% ipython --no-banner

In [1]: import numpy as np

In [2]: from numpy import linalg as LA

In [3]: np.set_printoptions(precision=3, suppress=True, linewidth=140, floatmode="fixed")

In [4]: rd = lambda a: np.round(a, 3) + 0

In [5]: X = np.loadtxt("data.csv", delimiter=",")

In [6]: print(X)
[[  9.000   3.000  -6.000  -5.000   9.000]
 [ 12.000   9.000  -9.000  -4.000   5.000]
 [ 16.000  18.000 -17.000   4.000  13.000]
 [ 14.000  21.000  -9.000   0.000   8.000]
 [ 13.000  25.000  -3.000  -2.000   9.000]
 [ 22.000  16.000  -7.000   2.000   8.000]
 [ 30.000  13.000   0.000   9.000   2.000]
 [ 34.000  12.000  -3.000   8.000   7.000]
 [ 34.000   3.000   3.000   1.000  16.000]
 [ 43.000  -5.000  -6.000  -6.000  22.000]
 [ 41.000  -4.000  -1.000  -8.000  16.000]
 [ 42.000  -8.000  -5.000  -4.000  25.000]
 [ 36.000  -1.000  -8.000  -4.000  31.000]]

In [7]: q, vecs = LA.qr(X[:, :1])[0], LA.qr(X[:, 1:])[0]

In [8]: s = LA.svd(q.T @ vecs, compute_uv=False)

In [9]: print((s > 0.9).sum())
1

In [10]: print(rd(LA.norm(q @ q.T - vecs @ vecs.T, 2)))
1.0

In [11]: print(rd(s))
[0.942]

In [12]: print(rd(np.degrees(np.arccos(s.clip(0, 1)))))
[19.547]

In [13]: x = np.array([1, 0, 2, -2, -2])

In [14]: target = X @ x

In [15]: print(target)
[-11.000  -8.000 -52.000 -20.000  -7.000 -12.000   8.000  -2.000   6.000  -1.000  23.000 -10.000 -34.000]

In [16]: print(rd(LA.lstsq(X, target)[0]))
[ 1.000  0.000  2.000 -2.000 -2.000]

In [17]: rng = np.random.default_rng(93663)

In [18]: target = target + 0.05 * rng.normal(size=13)

In [19]: print(rd(target))
[-11.037  -8.017 -52.027 -19.908  -7.121 -12.112   7.985  -1.995   5.866  -0.931  22.996  -9.913 -34.044]

In [20]: c, *_ = LA.lstsq(X, target)

In [21]: print(rd(X.T @ (target - X @ c)))
[0.000 0.000 0.000 0.000 0.000]

In [22]: print(rd(c))
[ 1.002 -0.005  1.992 -2.000 -2.005]

In [23]: print(rd(LA.norm(target - X @ c)))
0.207

In [24]: lab = X[:, 3] > np.median(X[:, 3])

In [25]: u = X[lab].mean(axis=0) - X[~lab].mean(axis=0)

In [26]: print(((X - X.mean(axis=0)) @ u > 0).astype(int))
[0 1 1 1 1 1 1 1 0 0 0 0 0]

In [27]: Ac = X - X.mean(axis=0)

In [28]: vecs = LA.svd(Ac)[2][:1]

In [29]: Y = Ac - Ac @ vecs.T @ vecs

In [30]: print(rd(LA.norm(Y) / LA.norm(Ac)))
0.533

In [31]: print(rd((Ac @ vecs.T).std(axis=0)))
[16.251]

In [32]: print(rd(np.cov(Ac @ vecs.T, rowvar=False)))
286.091

In [33]: arr = np.load("m.npy")

In [34]: print(rd(arr))
[[-0.054  0.151  0.452 -0.753 -0.452]
 [ 0.151  0.978 -0.065  0.108  0.065]
 [ 0.452 -0.065  0.806  0.323  0.194]
 [-0.753  0.108  0.323  0.462 -0.323]
 [-0.452  0.065  0.194 -0.323  0.806]]

In [35]: lab = rng.permutation(5)

In [36]: print(lab)
[3 4 0 1 2]

In [37]: Y = arr[lab][:, lab]

In [38]: print(rd(Y))
[[ 0.462 -0.323 -0.753  0.108  0.323]
 [-0.323  0.806 -0.452  0.065  0.194]
 [-0.753 -0.452 -0.054  0.151  0.452]
 [ 0.108  0.065  0.151  0.978 -0.065]
 [ 0.323  0.194  0.452 -0.065  0.806]]

In [39]: print(np.allclose(Y, arr))
False

In [40]: Y = np.inv(arr)
AttributeError: module 'numpy' has no attribute 'inv'


In [41]: Y = LA.inv(arr)

In [42]: print(rd(LA.slogdet(arr)[0]))
-1.0

In [43]: print(np.allclose(Y, arr.T))
True

In [44]: print(rd(LA.det(arr) * Y))
[[ 0.054 -0.151 -0.452  0.753  0.452]
 [-0.151 -0.978  0.065 -0.108 -0.065]
 [-0.452  0.065 -0.806 -0.323 -0.194]
 [ 0.753 -0.108 -0.323 -0.462  0.323]
 [ 0.452 -0.065 -0.194  0.323 -0.806]]

In [45]: print(rd(LA.norm(arr, axis=0)))
[1.000 1.000 1.000 1.000 1.000]

In [46]: print(rd(LA.svd(arr, compute_uv=False)))
[1.000 1.000 1.000 1.000 1.000]

In [47]: K = np.load("arr.npy")

In [48]: print(K)
[[ 3.046  1.300  0.100 -0.700  0.600]
 [ 0.979  0.100  0.600 -1.500  0.200]
 [ 0.014  0.400 -0.300  0.100  0.000]
 [-2.994 -1.300 -0.400 -1.400 -0.600]
 [ 3.567  0.500  0.800 -0.400  0.700]
 [ 4.933 -0.600  0.500 -1.000  1.000]
 [ 1.001 -1.400 -0.500 -0.900  0.200]
 [-2.075 -0.100 -0.800  1.200 -0.400]
 [ 5.001  1.700  1.300 -0.900  1.000]
 [ 1.564  0.900 -0.700  1.000  0.300]
 [-4.581  0.400  0.000  0.500 -0.900]
 [ 6.459  0.300  0.100  0.900  1.300]
 [-8.553  0.600  1.400  0.300 -1.700]
 [ 4.516  1.300 -1.300 -0.300  0.900]
 [ 2.006 -0.700 -1.800 -2.100  0.400]
 [ 3.997 -0.700  1.100  0.400  0.800]
 [ 2.567  0.500 -0.500  0.200  0.500]
 [-9.417  0.200 -0.600 -1.500 -1.900]
 [-1.479 -0.100  0.500  0.500 -0.300]
 [ 4.521  0.100  0.900 -1.000  0.900]
 [-2.025 -0.700 -0.700 -1.600 -0.400]
 [-3.957 -0.400  1.200  2.000 -0.800]
 [-5.996  1.400  0.500  1.000 -1.200]]

In [49]: dist = LA.norm(K[:, None] - K[None], axis=-1)

In [50]: print(np.flatnonzero(dist[8] < dist.mean() / 2))
[ 0  4  5  8 13 19]

In [51]: print(dist.mean(axis=1).argmax())
17

In [52]: print(np.unravel_index(dist.round(6).argmax(), dist.shape))
(np.int64(11), np.int64(17))

In [53]: Ac = K - K.mean(axis=0)

In [54]: U, s, Vh = LA.svd(Ac, full_matrices=False)

In [55]: print(rd(np.abs(Vh[-1])))
[0.196 0.003 0.001 0.001 0.981]

In [56]: print(rd(s))
[21.370  5.538  3.667  3.571  0.041]

In [57]: print(np.abs(Vh[0]).argmax())
0

In [58]: print(rd(s ** 2 / (s ** 2).sum()))
[0.889 0.060 0.026 0.025 0.000]

In [59]: print(rd((s ** 2).sum() ** 2 / (s ** 4).sum()))
1.257

In [60]: print(LA.matrix_rank(Ac))
5

In [61]: print(rd(Vh[0] * np.sign(Vh[0, np.abs(Vh[0]).argmax()])))
[ 0.980  0.014 -0.003 -0.037  0.196]

In [62]: print(np.abs(U[:, 0]).argmax())
17

In [63]: print((np.sign(U[:, 0]) == np.sign(U[0, 0])).astype(int))
[1 1 0 0 1 1 1 0 1 1 0 1 0 1 1 1 1 0 0 1 0 0 0]

In [64]: Ac = (K - K.mean(axis=0)) / K.std(axis=0)

In [65]: print(np.argwhere(np.abs(Ac) > 2))
[[14  2]
 [17  0]
 [17  4]
 [21  3]]

In [66]: print(rd(Ac.std(axis=0)))
[1.000 1.000 1.000 1.000 1.000]

In [67]: c = LA.lstsq(np.delete(Ac, 4, axis=1), Ac[:, 4])[0]

In [68]: print(np.abs(c).argmax())
0

In [69]: x = np.array([4, 1, 0, 1, 5])

In [70]: target = K @ x

In [71]: print(rd(LA.solve(K.T @ K, K.T @ target)))
[4.000 1.000 0.000 1.000 5.000]

In [72]: target = target + 0.3 * rng.normal(size=23)

In [73]: print(rd(target))
[ 16.068   3.148   0.818 -17.559  17.830  22.483   3.547  -9.868  26.274   9.561 -22.081  33.558 -41.445  23.133   7.530  19.803  13.231
 -48.299  -7.118  21.707 -12.541 -17.773 -27.237]

In [74]: c, *_ = LA.lstsq(K, target)

In [75]: print(c.round())
[  7.000   1.000   0.000   1.000 -10.000]

In [76]: M = np.load("block0.npy")

In [77]: print(M)
[[1 2 2 1 2 3 0 3]
 [2 1 2 2 1 2 3 0]
 [2 2 1 2 2 1 2 3]
 [1 2 2 1 2 2 1 2]
 [2 1 2 2 1 2 2 1]
 [3 2 1 2 2 1 2 2]
 [0 3 2 1 2 2 1 2]
 [3 0 3 2 1 2 2 1]]

In [78]: vals, vecs = LA.eigh(M)

In [79]: x = np.array([3, 4, 7, 5, -2, -4, 0, 6])

In [80]: print(x @ M @ x)
633

In [81]: print((np.sign(vecs[:, -1].round(6)) == np.sign(vecs[0, -1].round(6))).astype(int))
[1 1 1 1 1 1 1 1]

In [82]: print(np.unravel_index(np.abs(K).argmax(), K.shape))
(np.int64(17), np.int64(0))

In [83]: print(rd(LA.norm(K)))
22.712

In [84]: print(rd(LA.svd(K, compute_uv=False)))
[21.382  5.559  3.830  3.618  0.041]

In [85]: print(LA.matrix_rank(K))
5

In [86]: print(rd(K.sum(axis=0)))
[ 3.094  3.700  1.400 -5.200  0.600]

In [87]: np.zeros(23, 5)
TypeError: Cannot interpret '5' as a data type


In [88]: K[:, 5]
IndexError: index 5 is out of bounds for axis 1 with size 5


In [89]: print(np.count_nonzero(K))
113

In [90]: LA.rank(K)
AttributeError: module 'numpy.linalg' has no attribute 'rank'


In [91]: u = np.array([-3, 3])

In [92]: v = np.array([5, 7, 9])

In [93]: F = u[:, None] + v[None, :]

In [94]: print(F)
[[ 2  4  6]
 [ 8 10 12]]

In [95]: Y = F + rng.integers(-2, 3, (2, 1)) @ rng.integers(-2, 3, (1, 3))

In [96]: print(Y)
[[-2  8  8]
 [10  8 11]]

In [97]: print(np.abs(Y - F).sum(axis=1))
[10  5]

In [98]: print(Y - F)
[[-4  4  2]
 [ 2 -2 -1]]

In [99]: x = np.array([-1, -3, 2])

In [100]: print(np.einsum("ij,j->i", Y, x))
[ -6 -12]

In [101]: print(Y @ np.eye(3)[1])
[8.000 8.000]

In [102]: print(Y @ x)
[ -6 -12]

In [103]: mat = np.loadtxt("out14.csv", delimiter=",")

In [104]: print(rd(mat))
[[0.300 0.000 0.200 0.100 0.000 0.100 0.200 0.100]
 [0.167 0.250 0.000 0.167 0.083 0.000 0.167 0.167]
 [0.000 0.000 0.333 0.000 0.111 0.222 0.111 0.222]
 [0.125 0.125 0.125 0.125 0.125 0.125 0.125 0.125]
 [0.167 0.000 0.167 0.167 0.167 0.167 0.000 0.167]
 [0.100 0.200 0.100 0.100 0.200 0.100 0.000 0.200]
 [0.125 0.125 0.125 0.125 0.000 0.125 0.125 0.250]
 [0.167 0.083 0.167 0.083 0.083 0.000 0.167 0.250]]

In [105]: # a transition matrix

In [106]: u = np.array([1, -1, 0, 0, 0, -2, 0, 3])

In [107]: Y = mat + np.outer(u, np.eye(8)[0])

In [108]: print(rd(LA.det(Y) / LA.det(mat)), rd(1 + LA.solve(mat, u)[0]))
52.0 52.0

In [109]: print(rd(Y))
[[ 1.300  0.000  0.200  0.100  0.000  0.100  0.200  0.100]
 [-0.833  0.250  0.000  0.167  0.083  0.000  0.167  0.167]
 [ 0.000  0.000  0.333  0.000  0.111  0.222  0.111  0.222]
 [ 0.125  0.125  0.125  0.125  0.125  0.125  0.125  0.125]
 [ 0.167  0.000  0.167  0.167  0.167  0.167  0.000  0.167]
 [-1.900  0.200  0.100  0.100  0.200  0.100  0.000  0.200]
 [ 0.125  0.125  0.125  0.125  0.000  0.125  0.125  0.250]
 [ 3.167  0.083  0.167  0.083  0.083  0.000  0.167  0.250]]

In [110]: Y = LA.inv(mat)

In [111]: print(rd(LA.inv(Y)))
[[0.300 0.000 0.200 0.100 0.000 0.100 0.200 0.100]
 [0.167 0.250 0.000 0.167 0.083 0.000 0.167 0.167]
 [0.000 0.000 0.333 0.000 0.111 0.222 0.111 0.222]
 [0.125 0.125 0.125 0.125 0.125 0.125 0.125 0.125]
 [0.167 0.000 0.167 0.167 0.167 0.167 0.000 0.167]
 [0.100 0.200 0.100 0.100 0.200 0.100 0.000 0.200]
 [0.125 0.125 0.125 0.125 0.000 0.125 0.125 0.250]
 [0.167 0.083 0.167 0.083 0.083 0.000 0.167 0.250]]

In [112]: print(rd(LA.cond(mat)))
333.345

In [113]: print((np.abs(Y) > 1e-9).astype(int))
[[0 1 1 1 1 1 1 1]
 [1 1 1 1 1 0 1 1]
 [1 1 1 1 1 1 1 1]
 [1 1 1 1 1 1 1 1]
 [1 1 1 1 1 1 1 1]
 [1 1 1 1 1 1 1 1]
 [1 1 1 1 1 0 1 1]
 [1 1 1 1 1 1 1 1]]

In [114]: print(rd(mat @ Y))
[[1.000 0.000 0.000 0.000 0.000 0.000 0.000 0.000]
 [0.000 1.000 0.000 0.000 0.000 0.000 0.000 0.000]
 [0.000 0.000 1.000 0.000 0.000 0.000 0.000 0.000]
 [0.000 0.000 0.000 1.000 0.000 0.000 0.000 0.000]
 [0.000 0.000 0.000 0.000 1.000 0.000 0.000 0.000]
 [0.000 0.000 0.000 0.000 0.000 1.000 0.000 0.000]
 [0.000 0.000 0.000 0.000 0.000 0.000 1.000 0.000]
 [0.000 0.000 0.000 0.000 0.000 0.000 0.000 1.000]]

In [115]: lab = rng.permutation(8)

In [116]: print(lab)
[4 2 3 7 0 1 6 5]

In [117]: Y = mat[lab][:, lab]

In [118]: print(np.trace(Y))
1.65

In [119]: print(np.allclose(Y, mat))
False

In [120]: print(rd(np.sort(np.abs(LA.eigvals(Y)))))
[0.028 0.028 0.072 0.162 0.162 0.182 0.290 1.000]

In [121]: print(rd(np.diag(Y)))
[0.167 0.333 0.125 0.250 0.300 0.250 0.125 0.100]

In [122]: E = np.load("mat.npy")

In [123]: print(E)
[[ 12.537   6.797   0.419  14.016]
 [  2.002 -10.605  14.371  -8.775]
 [ 18.024  -2.812  -1.547  -8.052]
 [ -6.112 -17.925  -5.603  -3.153]
 [ -9.999  12.235  11.612  -3.936]
 [ 19.346   4.572   0.380  -2.166]
 [  7.341  -6.929 -15.026  -8.504]
 [-15.872   6.029  -9.141  -5.308]
 [ -1.511   3.570   6.849 -18.387]
 [ -1.789 -12.705  12.658   8.668]]

In [124]: Ac = E - E.mean(axis=0)

In [125]: U, s, Vh = LA.svd(Ac, full_matrices=False)

In [126]: print(rd(Vh[0] * np.sign(Vh[0, np.abs(Vh[0]).argmax()])))
[ 0.955 -0.013 -0.184  0.233]

In [127]: print(np.searchsorted(np.cumsum(s ** 2) / (s ** 2).sum(), 0.9) + 1)
4

In [128]: print(rd(np.abs(Vh[-1])))
[0.291 0.092 0.464 0.832]

In [129]: print(np.abs(Vh[0]).argmax())
0

In [130]: print(rd(s))
[36.160 30.505 29.386 25.694]

In [131]: x = np.array([-3, -2, -2, 1])

In [132]: print(rd(np.einsum("ij,j->i", E, x)))
[-38.027 -22.313 -53.406  62.239 -21.633 -70.108  13.383  48.532 -34.692  14.129]

In [133]: print(LA.norm(E @ x) <= LA.norm(E, 2) * LA.norm(x) + 1e-9)
True

In [134]: print(rd((E * x).sum(axis=1)))
[-38.027 -22.313 -53.406  62.239 -21.633 -70.108  13.383  48.532 -34.692  14.129]

In [135]: print((E @ x).argmax())
3

In [136]: print(np.sign((E @ x).round(6)))
[-1.000 -1.000 -1.000  1.000 -1.000 -1.000  1.000  1.000 -1.000  1.000]

In [137]: print(rd(E @ np.ones(4)))
[ 33.769  -3.007   5.613 -32.793   9.912  22.132 -23.118 -24.292  -9.479   6.832]

In [138]: Y = np.c_[E[:, :3] @ np.array([[-1, -3, 1], [3, -2, 2], [1, 3, 2]]), np.array([1, -5, 0, -4, -5, 0, -4, 3, -2, 3])]

In [139]: print(rd(Y))
[[  8.273 -49.948  26.969   1.000]
 [-19.446  58.317   9.534  -5.000]
 [-28.007 -53.089   9.306   0.000]
 [-53.266  37.377 -53.168  -4.000]
 [ 58.316  40.363  37.695  -5.000]
 [ -5.250 -66.042  29.250   0.000]
 [-43.154 -53.243 -36.569  -4.000]
 [ 24.818   8.135 -22.096   3.000]
 [ 19.070  17.940  19.327  -2.000]
 [-23.668  68.751  -1.883   3.000]]

In [140]: print(rd(LA.norm(LA.qr(E)[0].T @ Y, axis=0) ** 2 / ((Y ** 2).sum(axis=0) + 1e-12)))
[1.000 1.000 1.000 0.387]

In [141]: print(rd(LA.lstsq(E, Y[:, 0])[0]))
[-1.000  3.000  1.000  0.000]

In [142]: A = np.load("w.npy")

In [143]: print(A)
[[-3.000 -3.000  0.000  0.000  0.000]
 [-3.000  3.000 -3.000  0.000  0.000]
 [ 0.000 -3.000  1.000 -3.000  0.000]
 [ 0.000  0.000 -3.000 -2.000 -3.000]
 [ 0.000  0.000  0.000 -3.000 -2.000]]

In [144]: vals, vecs = LA.eig(A)

In [145]: print(rd(np.sort(LA.eigvals(A.T))))
[-5.944 -4.366 -1.066  2.139  6.237]

In [146]: print(rd(np.sort(LA.eigvals(LA.inv(A)))))
[-0.938 -0.229 -0.168  0.160  0.468]

In [147]: print(rd(np.prod(vals)))
-369.0
